In [1]: import numpy as np

In [2]: import numpy.linalg as la

In [3]: np.set_printoptions(suppress=True, linewidth=120)

In [4]: F = np.loadtxt("run4.csv", delimiter=",")

In [5]: print(F.round(3))
[[ 0.291 -4.556 -2.04 ]
 [-0.665  1.702  4.654]
 [-0.463 -3.781  3.239]
 [-0.135  4.907  0.948]
 [ 0.18  -4.835 -1.262]
 [-0.465  3.765  3.257]
 [-0.052  4.986  0.364]
 [-0.549 -3.15   3.844]
 [ 0.696  0.9   -4.869]
 [ 0.106  4.943 -0.744]
 [ 0.582 -2.838 -4.075]
 [-0.189  4.817  1.325]
 [ 0.419 -4.025 -2.936]
 [ 0.393  4.157 -2.75 ]
 [ 0.304 -4.515 -2.126]
 [ 0.412  4.062 -2.887]
 [-0.632 -2.24   4.425]
 [-0.286 -4.572  2.003]
 [-0.589 -2.764  4.125]]

In [6]: # rows and columns are dependent

In [7]: cen = F - F.mean(axis=0)

In [8]: Uu, sig, vt = la.svd(cen, full_matrices=False)

In [9]: print(round(float((sig ** 2).sum() ** 2 / (sig ** 4).sum()), 3))
1.888

In [10]: print(np.round(vt[0] * np.sign(vt[0, np.abs(vt[0]).argmax()]), 3))
[ 0.005  0.999 -0.034]

In [11]: print((np.sign(Uu[:, 0]) == np.sign(Uu[0, 0])).astype(int))
[1 0 1 0 1 0 0 1 0 0 1 0 1 0 1 0 1 1 1]

In [12]: print(sig.round(3) + 0)
[17.16  13.378  0.   ]

In [13]: print(la.cond(F) > 100)
True

In [14]: print(la.matrix_rank(F, rtol=0.1))
2

In [15]: print([round(float(x), 3) for x in la.svd(F, compute_uv=False)[:3]])
[17.175, 13.417, 0.0]

In [16]: u, g = F[7], F[9]

In [17]: print(round(float(u @ u), 3))
25.0

In [18]: pr = (u @ g) / (u @ u) * u

In [19]: print((g - pr) @ u)
0.0

In [20]: print(pr.round(3))
[ 0.406  2.329 -2.843]

In [21]: Uu, sig, vt = la.svd(F)

In [22]: vecs = vt[:(sig > 1e-8).sum()]

In [23]: rng = np.random.default_rng(356)

In [24]: x = F[15] + 2 * F[12] + rng.integers(2) * np.eye(3)[1]

In [25]: print(x.round(3))
[ 1.251 -3.988 -8.759]

In [26]: print(np.allclose(vecs.T @ vecs @ x, x))
True
